% ipython --no-banner

In [1]: import numpy as np

In [2]: np.set_printoptions(suppress=True, linewidth=120)

In [3]: arr = np.load("arr.npy")

In [4]: print(arr)
[[ -3.    1.6   5.6]
 [ -7.7   9.4   4.9]
 [  5.4  12.9  15.4]
 [ -0.3  -1.3 -10. ]
 [-12.5  -4.4   2.7]
 [ -8.2  -3.2  -6.5]
 [ -6.7  -8.8   2.2]
 [-10.6   8.6  -5.3]
 [ 13.  -15.2  -9. ]
 [  2.4  -5.3  -8.4]
 [ 20.   -3.9  14.5]]

In [5]: U, s, Vh = np.linalg.svd(arr, full_matrices=False)

In [6]: print(np.round(np.sqrt((s ** 2).sum()), 1), np.round(np.linalg.norm(arr), 1))
51.0 51.0

In [7]: print(np.round(s / s[0], 1))
[1.  1.  0.5]

In [8]: print(U.shape, s.shape, Vh.shape)
(11, 3) (3,) (3, 3)

In [9]: print(np.round(Vh @ Vh.T, 1) + 0)
[[1. 0. 0.]
 [0. 1. 0.]
 [0. 0. 1.]]

In [10]: print(np.allclose(U * s @ Vh, arr))
True

In [11]: Ac = arr - arr.mean(axis=0)

In [12]: evecs = np.linalg.svd(Ac)[2][:2]

In [13]: out = Ac - Ac @ evecs.T @ evecs

In [14]: print(np.linalg.norm(out, axis=1).round(6).argmax())
6

In [15]: print(np.round((Ac @ evecs.T).std(axis=0), 1))
[10.5 10. ]

In [16]: print(np.round(np.diag(evecs.T @ evecs), 1))
[0.8 0.5 0.6]

In [17]: print(round(np.linalg.norm(out) / np.linalg.norm(Ac), 1))
0.3

In [18]: gram = arr.T @ arr

In [19]: print(round(np.trace(gram), 1), np.round((arr ** 2).sum(), 1))
2604.2 2604.2

In [20]: print(np.round(np.diag(gram), 1))
[1053.   714.4  836.8]

In [21]: print(np.linalg.matrix_rank(gram))
3

In [22]: Ac = (arr - arr.mean(axis=0)) / arr.std(axis=0)

In [23]: print(np.argwhere(np.abs(Ac) > 2))
[[10  0]]

In [24]: c = np.linalg.lstsq(np.delete(Ac, 2, axis=1), Ac[:, 2])[0]

In [25]: print(np.abs(c).argmax())
1

In [26]: proj = arr @ np.linalg.solve(arr.T @ arr, arr.T)

In [27]: print(proj.round(1) + 0)
[[ 0.1  0.1  0.1 -0.1  0.1  0.   0.1  0.  -0.1 -0.1  0. ]
 [ 0.1  0.2  0.1  0.   0.   0.   0.   0.1 -0.3 -0.1 -0.1]
 [ 0.1  0.1  0.4 -0.1 -0.1 -0.2 -0.2  0.  -0.2 -0.2  0.2]
 [-0.1  0.  -0.1  0.2 -0.1  0.  -0.1  0.1  0.1  0.1 -0.2]
 [ 0.1  0.  -0.1 -0.1  0.4  0.1  0.4 -0.1 -0.1 -0.1 -0.1]
 [ 0.   0.  -0.2  0.   0.1  0.1  0.1  0.1  0.   0.  -0.2]
 [ 0.1  0.  -0.2 -0.1  0.4  0.1  0.4 -0.1  0.  -0.1  0. ]
 [ 0.   0.1  0.   0.1 -0.1  0.1 -0.1  0.2 -0.2  0.  -0.3]
 [-0.1 -0.3 -0.2  0.1 -0.1  0.   0.  -0.2  0.4  0.2  0.2]
 [-0.1 -0.1 -0.2  0.1 -0.1  0.  -0.1  0.   0.2  0.1 -0.1]
 [ 0.  -0.1  0.2 -0.2 -0.1 -0.2  0.  -0.3  0.2 -0.1  0.5]]

In [28]: print(np.round(np.diag(proj), 1))
[0.1 0.2 0.4 0.2 0.4 0.1 0.4 0.2 0.4 0.1 0.5]

In [29]: m1 = np.load("w.npy")

In [30]: print(m1)
[[-1  0  2]
 [ 0  1  0]
 [ 0  0  2]]

In [31]: rng = np.random.default_rng(916)

In [32]: z = rng.permutation(3)

In [33]: out = m1[:, z] * rng.choice([-1, 1], 3)

In [34]: print(out)
[[-1  2  0]
 [ 0  0 -1]
 [ 0  2  0]]

In [35]: U, _, Vh = np.linalg.svd(m1.T @ out)

In [36]: print(np.round(U @ Vh, 1) + 0)
[[ 1.  0.  0.]
 [ 0.  0. -1.]
 [ 0.  1.  0.]]

In [37]: print(z)
[0 2 1]
